$ python3 -q
>>> import numpy as np
>>> import numpy.linalg as la
>>> np.set_printoptions(suppress=True, linewidth=120)
>>> rnd = lambda a: np.round(a, 2) + 0
>>> X = np.load("case18.npy")
>>> X
array([[ 7.02,  8.  , -9.  , -3.  , -8.  ],
       [-8.  , -4.98,  2.  ,  1.  , -7.  ],
       [-8.  ,  9.  , -6.98, -4.  ,  4.  ],
       [ 1.  ,  5.  , -4.  ,  1.02,  6.  ],
       [ 7.  ,  8.  , -9.  , -3.  , -7.98]])
>>> rnd(la.eigvals(X))
array([-8.64+10.53j, -8.64-10.53j,  3.6  +0.j  ,  1.75 +0.j  ,  0.02 +0.j  ])
>>> print(rnd(la.det(2 * X)), rnd(la.det(X)))
748.57 23.39
>>> rnd(la.det(X[::-1]))
np.float64(23.39)
>>> rnd(np.einsum("ij,ji->", X, X))
np.float64(-56.48)
>>> rnd(np.einsum("ii->", X))
np.float64(-11.9)
>>> u = np.array([9, 1, 1])
>>> rnd(np.polyval(u, X[2]))
array([569. , 739. , 432.5, 141. , 149. ])
>>> rnd(np.correlate(X[2], X[3], "full"))
array([ -48.  ,   45.84,   -0.7 , -107.12,   84.84,   -5.82,  -42.98,   16.  ,    4.  ])
>>> w1 = np.array([[0, 0, 2], [1, 2, 1], [1, 0, 2], [0, 2, 0], [1, 2, 2]])
>>> b = np.array([0, 0, 1])
>>> act = np.maximum(X @ w1 + b, 0)
>>> print((act > 0).mean(axis=0))
[0.4 0.4 0.2]
>>> basis = np.array([[-3, -2, -2], [3, -1, 2], [2, 0, -1]])
>>> print((act @ basis).round(6).argmax(axis=1))
[0 0 0 0 0]
>>> act @ basis
array([[  0.  ,   0.  ,   0.  ],
       [  0.  ,   0.  ,   0.  ],
       [ 35.94, -30.04,  23.96],
       [ 75.12, -38.04,  22.08],
       [  0.  ,   0.  ,   0.  ]])
>>> w1 @ basis
array([[ 4,  0, -2],
       [ 5, -4,  1],
       [ 1, -2, -4],
       [ 6, -2,  4],
       [ 7, -4,  0]])
>>> left, sv, Vt = la.svd(X)
>>> np.argmax(sv[:-1] / (sv[1:] + 1e-6)) + 1
np.int64(4)
>>> print(rnd(sv))
[24.23 15.57 12.08  2.49  0.  ]
>>> M2 = left[:, :4] @ np.diag(sv[:4]) @ Vt[:4]
>>> la.matrix_rank(X, rtol=0.05)
np.int64(4)
>>> E = np.loadtxt("layer7.csv", delimiter=",")
>>> E
array([[ 3., -3., -3., -1.],
       [-3., -1.,  3., -3.],
       [ 1., -1., -2., -1.]])
>>> E.reshape(-1, 2)
array([[ 3., -3.],
       [-3., -1.],
       [-3., -1.],
       [ 3., -3.],
       [ 1., -1.],
       [-2., -1.]])
>>> E.ravel(order="F")
array([ 3., -3.,  1., -3., -1., -1., -3.,  3., -2., -1., -3., -1.])
>>> print(E.reshape(2, -1))
[[ 3. -3. -3. -1. -3. -1.]
 [ 3. -3.  1. -1. -2. -1.]]
>>> blk = E.reshape(3, 2, -1)
>>> np.einsum("ihd,jhd->hij", blk, blk).shape
(2, 3, 3)
>>> blk.transpose(1, 0, 2)
array([[[ 3., -3.],
        [-3., -1.],
        [ 1., -1.]],

       [[-3., -1.],
        [ 3., -3.],
        [-2., -1.]]])
>>> blk[:, 0]
array([[ 3., -3.],
       [-3., -1.],
       [ 1., -1.]])
>>> np.swapaxes(blk, 1, 2)[1]
array([[-3.,  3.],
       [-1., -3.]])
>>> gram = E.T @ E
>>> np.trace(gram), (E ** 2).sum()
(np.float64(63.0), np.float64(63.0))
>>> gram
array([[ 19.,  -7., -20.,   5.],
       [ -7.,  11.,   8.,   7.],
       [-20.,   8.,  22.,  -4.],
       [  5.,   7.,  -4.,  11.]])
>>> M2 = E / la.norm(E, axis=1, keepdims=True)
>>> gram = M2 @ M2.T
>>> rnd(gram[1])
array([-0.43,  1.  , -0.36])
>>> (gram - 2 * np.eye(3)).round(6).argmax(axis=1)
array([2, 2, 0])
>>> rnd(np.degrees(np.arccos(np.clip(gram[1, 2], -1, 1))))
np.float64(110.92)
>>> rnd(gram)
array([[ 1.  , -0.43,  0.93],
       [-0.43,  1.  , -0.36],
       [ 0.93, -0.36,  1.  ]])
>>> arr = np.load("dump.npy")
>>> rnd(arr)
array([[ 0.24,  0.1 , -0.18, -0.21,  0.1 , -0.04,  0.24,  0.16],
       [ 0.1 ,  0.04, -0.08, -0.09,  0.04, -0.02,  0.1 ,  0.06],
       [-0.18, -0.08,  0.14,  0.16, -0.08,  0.03, -0.18, -0.12],
       [-0.21, -0.09,  0.16,  0.19, -0.09,  0.04, -0.21, -0.14],
       [ 0.1 ,  0.04, -0.08, -0.09,  0.04, -0.02,  0.1 ,  0.06],
       [-0.04, -0.02,  0.03,  0.04, -0.02,  0.01, -0.04, -0.03],
       [ 0.24,  0.1 , -0.18, -0.21,  0.1 , -0.04,  0.24,  0.16],
       [ 0.16,  0.06, -0.12, -0.14,  0.06, -0.03,  0.16,  0.1 ]])
>>> rnd(la.norm(E, 2))
np.float64(6.67)
>>> rnd(la.norm(E, "nuc"))
np.float64(11.76)
>>> print(rnd(la.norm(E, 1)), rnd(la.norm(E, np.inf)))
8.0 10.0
>>> print(la.norm(E, axis=1).argmax())
0
>>> rnd(la.norm(E, axis=1))
array([5.29, 5.29, 2.65])
>>> rnd(la.norm(E) ** 2 / la.norm(E, 2) ** 2)
np.float64(1.42)
>>> rnd(la.norm(E, axis=0))
array([4.36, 3.32, 4.69, 3.32])
>>> evals, evecs = la.eigh(arr)
>>> x = np.array([3, 1, 2, 5, 5, 1, 2, 0])
>>> print((np.sign(evecs[:, -1].round(6)) == np.sign(evecs[0, -1].round(6))).astype(int))
[1 1 0 0 1 0 1 1]
>>> rnd(evecs * np.abs(evals) @ evecs.T)
array([[ 0.24,  0.1 , -0.18, -0.21,  0.1 , -0.04,  0.24,  0.16],
       [ 0.1 ,  0.04, -0.08, -0.09,  0.04, -0.02,  0.1 ,  0.06],
       [-0.18, -0.08,  0.14,  0.16, -0.08,  0.03, -0.18, -0.12],
       [-0.21, -0.09,  0.16,  0.19, -0.09,  0.04, -0.21, -0.14],
       [ 0.1 ,  0.04, -0.08, -0.09,  0.04, -0.02,  0.1 ,  0.06],
       [-0.04, -0.02,  0.03,  0.04, -0.02,  0.01, -0.04, -0.03],
       [ 0.24,  0.1 , -0.18, -0.21,  0.1 , -0.04,  0.24,  0.16],
       [ 0.16,  0.06, -0.12, -0.14,  0.06, -0.03,  0.16,  0.1 ]])
>>> print(rnd(np.abs(arr).sum(axis=1).max()), np.abs(evals).max())
1.27 1.0
>>> rnd(la.eigvalsh(arr[1:, 1:]))
array([0.  , 0.  , 0.  , 0.  , 0.  , 0.  , 0.76])
>>> M2 = np.array([[0, 2], [3, 3], [0, 0], [0, 3], [0, 3], [3, 2], [0, 3], [0, 1]])
>>> np.vstack([arr, M2.T]).shape
(10, 8)
>>> la.matrix_rank(arr @ M2)
np.int64(1)
>>> rnd(np.einsum("ik,kj->ji", arr, M2))
array([[ 0.17,  0.07, -0.13, -0.15,  0.07, -0.03,  0.17,  0.11],
       [ 1.23,  0.51, -0.94, -1.09,  0.51, -0.22,  1.23,  0.8 ]])
>>> left, sv, Vt = la.svd(arr)
>>> np.argmax(sv[:-1] / (sv[1:] + 1e-6)) + 1
np.int64(1)
>>> M2 = left[:, :1] @ np.diag(sv[:1]) @ Vt[:1]
>>> rnd(la.norm(arr - M2, 2)), rnd(sv[1])
(np.float64(0.0), np.float64(0.0))
>>> rnd(la.norm(arr - M2) / la.norm(arr))
np.float64(0.0)
>>> K = np.loadtxt("block19.csv", delimiter=",")
>>> K
array([[ -0.4,  -0.5,   0. ,  -1.7,   0.5],
       [  0.6,  -0.8,   0.5,   1.3,  -0.5],
       [ -0.9,   0.2,  -2.3,   2.8,  -0.7],
       [  0.9,   1.6,  -0.8,  -0.1,   0.9],
       [  1.4,  -0.9,   0.4,  -1. ,  -0.2],
       [ -0.4,   0.1,  -1.1,   0.9,  -0.2],
       [ -0.2,  -0.6,   0.6,   1.6,   0.6],
       [ -1.4,  -0.2,  -1.1,   0.3,   0.4],
       [  0.6,   0.3,   1.1,  -0.4,  -1.1],
       [  0.7,  -0.5,  -0.7,   2.3,  -0.2],
       [ -1.4,  -0.3,  -0.6,  -1.1,  -0.5],
       [ -0.2,   0.7,  -1.9,   1.5,   0.1],
       [  1.1,  -0.6,   0.1,  -0.3,  -0.6],
       [  0.9,  -2.3,  -0.3,  -0.1,  -0.5],
       [  0.4,  -0.9,   0.4,   0.1,   1.3],
       [ -3. ,   0. , -15. ,  -3. , -11. ],
       [ -0.1,  -0.5,   0.4,  -2.1,   0.1],
       [  0.7,  -0.8,  -2.1,   0.6,   1.2],
       [  0.1,  -0.3,  -0.1,   0.9,  -0.4],
       [ -1.5,   0.1,   0.5,  -0.9,  -1.5],
       [ -0.9,   1.6,   0.2,   1. ,   1.1]])
>>> # row 15 is much longer than the rest
>>> z = K[:, 4] > np.median(K[:, 4])
>>> u = K[z].mean(axis=0) - K[~z].mean(axis=0)
>>> ((K - K.mean(axis=0)) @ u > 0).astype(int)
array([1, 1, 0, 1, 1, 1, 1, 1, 1, 1, 1, 1, 1, 0, 1, 0, 1, 1, 1, 0, 1])
>>> rnd(u)
array([0.02, 0.46, 0.98, 0.02, 2.14])
>>> z.astype(int)
array([1, 0, 0, 1, 0, 0, 1, 1, 0, 0, 0, 1, 0, 0, 1, 0, 1, 1, 0, 0, 1])
>>> np.argsort(-np.abs(u).round(6), kind="stable")
array([4, 2, 1, 0, 3])
